$ ipython --no-banner

In [1]: import numpy as np

In [2]: from numpy import linalg as LA

In [3]: np.set_printoptions(precision=1, suppress=True, linewidth=120, floatmode="fixed")

In [4]: data = np.loadtxt("test15.csv", delimiter=",")

In [5]: print(data)
[[ 1.0 -2.0  4.0 -8.0]
 [ 1.0 -1.0  1.0 -1.0]
 [ 1.0  0.0  0.0  0.0]
 [ 1.0  1.0  1.0  1.0]
 [ 1.0  2.0  4.0  8.0]
 [ 1.0  3.0  9.0 27.0]
 [ 1.0  4.0 16.0 64.0]]

In [6]: W = np.array([[0, 2, -1, 0], [0, 3, -1, -3], [2, 0, -2, 1], [2, 0, -2, -3]])

In [7]: b = np.array([0, 2, -3, -2])

In [8]: act = np.maximum(data @ W + b, 0)

In [9]: print(LA.matrix_rank(act))
4

In [10]: print((act > 0).astype(int))
[[0 0 1 1]
 [0 1 0 1]
 [0 1 0 0]
 [1 1 0 0]
 [1 1 0 0]
 [1 1 0 0]
 [1 1 0 0]]

In [11]: cent = np.array([[-1, -1, 2], [0, 2, -1], [-2, -2, -2], [1, -1, -2]])

In [12]: print(act @ cent)
[[  20.0  -44.0  -76.0]
 [   5.0   -3.0  -11.0]
 [   0.0    8.0   -4.0]
 [  -4.0   10.0    1.0]
 [ -24.0   -4.0   38.0]
 [ -72.0  -46.0  131.0]
 [-160.0 -128.0  304.0]]

In [13]: print(W @ cent)
[[ 2  6  0]
 [-1 11  5]
 [ 3  1  6]
 [-1  5 14]]

In [14]: A2 = data / np.sqrt((data ** 2).mean(axis=1, keepdims=True))

In [15]: print(LA.norm(A2, axis=1))
[2.0 2.0 2.0 2.0 2.0 2.0 2.0]

In [16]: print(LA.matrix_rank(data - data.mean(axis=1, keepdims=True)))
3

In [17]: print(LA.matrix_rank(A2) == LA.matrix_rank(data))
True

In [18]: hat = data @ LA.solve(data.T @ data, data.T)

In [19]: print(np.diag(hat))
[0.9 0.5 0.5 0.3 0.5 0.5 0.9]

In [20]: print(LA.matrix_rank(np.eye(7) - hat))
3

In [21]: print(np.allclose(hat @ hat, hat))
True

In [22]: Uu, s, VT = LA.svd(data)

In [23]: print(s)
[72.9  6.9  2.7  1.4]

In [24]: A2 = Uu[:, :1] @ np.diag(s[:1]) @ VT[:1]

In [25]: print(round(LA.norm(data - A2, 2), 1), round(float(s[1]), 1))
6.9 6.9

In [26]: print(LA.matrix_rank(data, rtol=0.05))
2

In [27]: print(round(float(LA.norm(data - A2) / LA.norm(data)), 1))
0.1

In [28]: print(LA.matrix_rank(A2))
1

In [29]: A2 = np.c_[data[:, :2] @ np.array([[0, 0], [0, 0]]), np.array([0, 2, 4, 4, 0, 2, 4])]

In [30]: print(A2)
[[0.0 0.0 0.0]
 [0.0 0.0 2.0]
 [0.0 0.0 4.0]
 [0.0 0.0 4.0]
 [0.0 0.0 0.0]
 [0.0 0.0 2.0]
 [0.0 0.0 4.0]]

In [31]: print(LA.lstsq(data, A2[:, 0])[0])
[0.0 0.0 0.0 0.0]

In [32]: print(LA.matrix_rank(np.c_[data, A2]))
5

In [33]: print(LA.matrix_rank(A2))
1

In [34]: print(LA.norm(A2 - data @ LA.lstsq(data, A2)[0], axis=0))
[0.0 0.0 2.4]

In [35]: M = np.array([[0, 1, -3, 1, 0, 0, -3, -2, -3, 0, 3, -2],
    ...:     [-1, 3, -2, 0, -3, -1, 0, -2, 1, 1, -3, -2],
    ...:     [0, -2, -1, -2, 1, 3, 3, 2, -3, -1, -1, -2],
    ...:     [3, -1, -1, -3, 2, 0, 3, 2, -3, 2, 1, -1],
    ...:     [3, -2, -3, -2, -2, -3, -2, -1, 1, -1, -1, -2],
    ...:     [0, -1, -2, 3, 1, 2, 0, 1, -1, -1, -2, 3]])

In [36]: M[5] = M[1]

In [37]: print(M)
[[ 0  1 -3  1  0  0 -3 -2 -3  0  3 -2]
 [-1  3 -2  0 -3 -1  0 -2  1  1 -3 -2]
 [ 0 -2 -1 -2  1  3  3  2 -3 -1 -1 -2]
 [ 3 -1 -1 -3  2  0  3  2 -3  2  1 -1]
 [ 3 -2 -3 -2 -2 -3 -2 -1  1 -1 -1 -2]
 [-1  3 -2  0 -3 -1  0 -2  1  1 -3 -2]]

In [38]: x = np.array([9, 0, -6, 2, -1, -3, 5, 2, -8, 8, -9, 6])

In [39]: h = np.maximum(M @ x, 0)

In [40]: print(np.flatnonzero(h > 1e-9))
[1 2 3 4 5]

In [41]: print(np.maximum(M @ (3 * x), 0))
[  0  60  72 207  63  60]

In [42]: t3 = np.stack([M, 3 * M, M[::-1]])

In [43]: print(t3.shape)
(3, 6, 12)

In [44]: print(LA.norm(t3, axis=(1, 2)))
[16.8 50.4 16.8]

In [45]: A = np.loadtxt("a.csv", delimiter=",")

In [46]: print(A)
[[1.0 0.5 0.2 0.1 0.1 0.0 0.0 0.0 0.0 0.0 0.0]
 [0.5 1.0 0.5 0.2 0.1 0.1 0.0 0.0 0.0 0.0 0.0]
 [0.2 0.5 1.0 0.5 0.2 0.1 0.1 0.0 0.0 0.0 0.0]
 [0.1 0.2 0.5 1.0 0.5 0.2 0.1 0.1 0.0 0.0 0.0]
 [0.1 0.1 0.2 0.5 1.0 0.5 0.2 0.1 0.1 0.0 0.0]
 [0.0 0.1 0.1 0.2 0.5 1.0 0.5 0.2 0.1 0.1 0.0]
 [0.0 0.0 0.1 0.1 0.2 0.5 1.0 0.5 0.2 0.1 0.1]
 [0.0 0.0 0.0 0.1 0.1 0.2 0.5 1.0 0.5 0.2 0.1]
 [0.0 0.0 0.0 0.0 0.1 0.1 0.2 0.5 1.0 0.5 0.2]
 [0.0 0.0 0.0 0.0 0.0 0.1 0.1 0.2 0.5 1.0 0.5]
 [0.0 0.0 0.0 0.0 0.0 0.0 0.1 0.1 0.2 0.5 1.0]]

In [47]: x = np.array([3, 1, 7, 3])

In [48]: target = data @ x

In [49]: print(LA.solve(data.T @ data, data.T @ target))
[3.0 1.0 7.0 3.0]

In [50]: print(target)
[  5.0   6.0   3.0  14.0  57.0 150.0 311.0]

In [51]: rng = np.random.default_rng(550)

In [52]: target = target + 0.1 * rng.normal(size=7)

In [53]: print(target)
[  4.9   6.0   2.8  13.9  56.8 149.9 311.0]

In [54]: b, *_ = LA.lstsq(data, target)

In [55]: print([round(float(LA.norm(LA.solve(data.T @ data + lam * np.eye(4), data.T @ target))), 2) for lam in (0, 1, 10, 100)])
[8.21, 8.05, 7.17, 5.12]

In [56]: F = np.load("run7.npy")

In [57]: print(F)
[[-1  0  0  0  0  0  0]
 [ 0  0  0  0  0  0  0]
 [ 0  0  1  0  0  0  0]
 [ 0  0  0 -1  0  0  0]
 [ 0  0  0  0  2  0  0]
 [ 0  0  0  0  0 -1  0]
 [ 0  0  0  0  0  0 -2]]

In [58]: # rank 6

In [59]: rk = LA.matrix_rank(F)

In [60]: print(rk)
6

In [61]: null = LA.svd(F)[2][rk:].T

In [62]: print(F @ null)
[[0.0]
 [0.0]
 [0.0]
 [0.0]
 [0.0]
 [0.0]
 [0.0]]

In [63]: print(null.shape)
(7, 1)

In [64]: print([int(LA.matrix_rank(F[:, :j + 1])) for j in range(7)])
[1, 1, 2, 3, 4, 5, 6]

In [65]: print(null @ null.T)
[[0.0 0.0 0.0 0.0 0.0 0.0 0.0]
 [0.0 1.0 0.0 0.0 0.0 0.0 0.0]
 [0.0 0.0 0.0 0.0 0.0 0.0 0.0]
 [0.0 0.0 0.0 0.0 0.0 0.0 0.0]
 [0.0 0.0 0.0 0.0 0.0 0.0 0.0]
 [0.0 0.0 0.0 0.0 0.0 0.0 0.0]
 [0.0 0.0 0.0 0.0 0.0 0.0 0.0]]

In [66]: print([int(LA.matrix_rank(np.delete(F, i, axis=0))) for i in range(7)])
[5, 6, 5, 5, 5, 5, 5]

In [67]: print(np.argsort(-LA.norm(F, axis=0).round(6), kind="stable")[:3])
[4 6 0]

In [68]: print([round(float(x), 1) for x in LA.svd(F, compute_uv=False)[:3]])
[2.0, 2.0, 1.0]

In [69]: m1 = np.loadtxt("sample15.csv", delimiter=",")

In [70]: print(m1)
[[ 3.0 -4.0 -1.0  3.0 -9.0 -6.0  6.0  8.0 -3.0]
 [-3.0  3.0 -4.0 -1.0  3.0 -9.0 -6.0  6.0  8.0]
 [ 8.0 -3.0  3.0 -4.0 -1.0  3.0 -9.0 -6.0  6.0]
 [ 6.0  8.0 -3.0  3.0 -4.0 -1.0  3.0 -9.0 -6.0]
 [-6.0  6.0  8.0 -3.0  3.0 -4.0 -1.0  3.0 -9.0]
 [-9.0 -6.0  6.0  8.0 -3.0  3.0 -4.0 -1.0  3.0]
 [ 3.0 -9.0 -6.0  6.0  8.0 -3.0  3.0 -4.0 -1.0]
 [-1.0  3.0 -9.0 -6.0  6.0  8.0 -3.0  3.0 -4.0]
 [-4.0 -1.0  3.0 -9.0 -6.0  6.0  8.0 -3.0  3.0]]

In [71]: idx = rng.permutation(9)

In [72]: print(idx)
[5 3 7 1 2 8 0 4 6]

In [73]: A2 = m1[idx][:, idx]

In [74]: print(np.diag(A2))
[3.0 3.0 3.0 3.0 3.0 3.0 3.0 3.0 3.0]

In [75]: print(np.sort(np.abs(LA.eigvals(A2))))
[ 3.0  9.7  9.7 15.6 15.6 20.0 20.0 20.8 20.8]

In [76]: Q, evecs = LA.qr(m1[:, :5])[0], LA.qr(m1[:, 5:])[0]

In [77]: s = LA.svd(Q.T @ evecs, compute_uv=False)

In [78]: print(np.degrees(np.arccos(s.clip(0, 1))))
[21.2 57.9 64.0 75.9]

In [79]: print(m1 @ (-1.0) ** np.arange(9))
[ -5.0  -1.0  17.0  -5.0  -7.0 -11.0  17.0 -19.0  11.0]

In [80]: Q, R = LA.qr(m1)

In [81]: print(Q.shape, R.shape)
(9, 9) (9, 9)

In [82]: print(np.abs(np.diag(R)))
[16.2 16.2 14.7 14.7 14.1 14.0 13.8 10.1  7.7]

In [83]: mat = np.load("dump.npy")

In [84]: print(mat)
[[-1  2  1  1 -2]
 [ 0  2  0  0 -2]
 [ 2  1  0  2 -2]
 [-2 -2  2 -1  1]
 [ 2  1  0  2 -1]]

In [85]: Q, R = LA.qr(mat)

In [86]: print(round(float(abs(R[0, 0])), 1), round(float(LA.norm(mat[:, 0])), 1))
3.6 3.6

In [87]: print(np.round(Q @ R, 1) + 0)
[[-1.0  2.0  1.0  1.0 -2.0]
 [ 0.0  2.0  0.0  0.0 -2.0]
 [ 2.0  1.0  0.0  2.0 -2.0]
 [-2.0 -2.0  2.0 -1.0  1.0]
 [ 2.0  1.0  0.0  2.0 -1.0]]

In [88]: print(Q.round(1) + 0)
[[-0.3 -0.7 -0.3  0.5  0.0]
 [ 0.0 -0.6  0.0 -0.8  0.0]
 [ 0.6  0.0 -0.4  0.0 -0.7]
 [-0.6  0.3 -0.7 -0.3  0.0]
 [ 0.6  0.0 -0.4  0.0  0.7]]

In [89]: print(Q.shape, R.shape)
(5, 5) (5, 5)

In [90]: print(np.round(Q.T @ Q, 1) + 0)
[[1.0 0.0 0.0 0.0 0.0]
 [0.0 1.0 0.0 0.0 0.0]
 [0.0 0.0 1.0 0.0 0.0]
 [0.0 0.0 0.0 1.0 0.0]
 [0.0 0.0 0.0 0.0 1.0]]

In [91]: print(np.abs(np.diag(R)))
[3.6 3.4 1.8 0.8 0.7]

In [92]: print(np.trace(Q @ Q.T))
5.0

In [93]: print(R)
[[ 3.6  1.7 -1.4  2.5 -1.7]
 [ 0.0 -3.4 -0.1 -1.1  3.1]
 [ 0.0  0.0 -1.8 -1.3  1.2]
 [ 0.0  0.0  0.0  0.8  0.3]
 [ 0.0  0.0  0.0  0.0  0.7]]
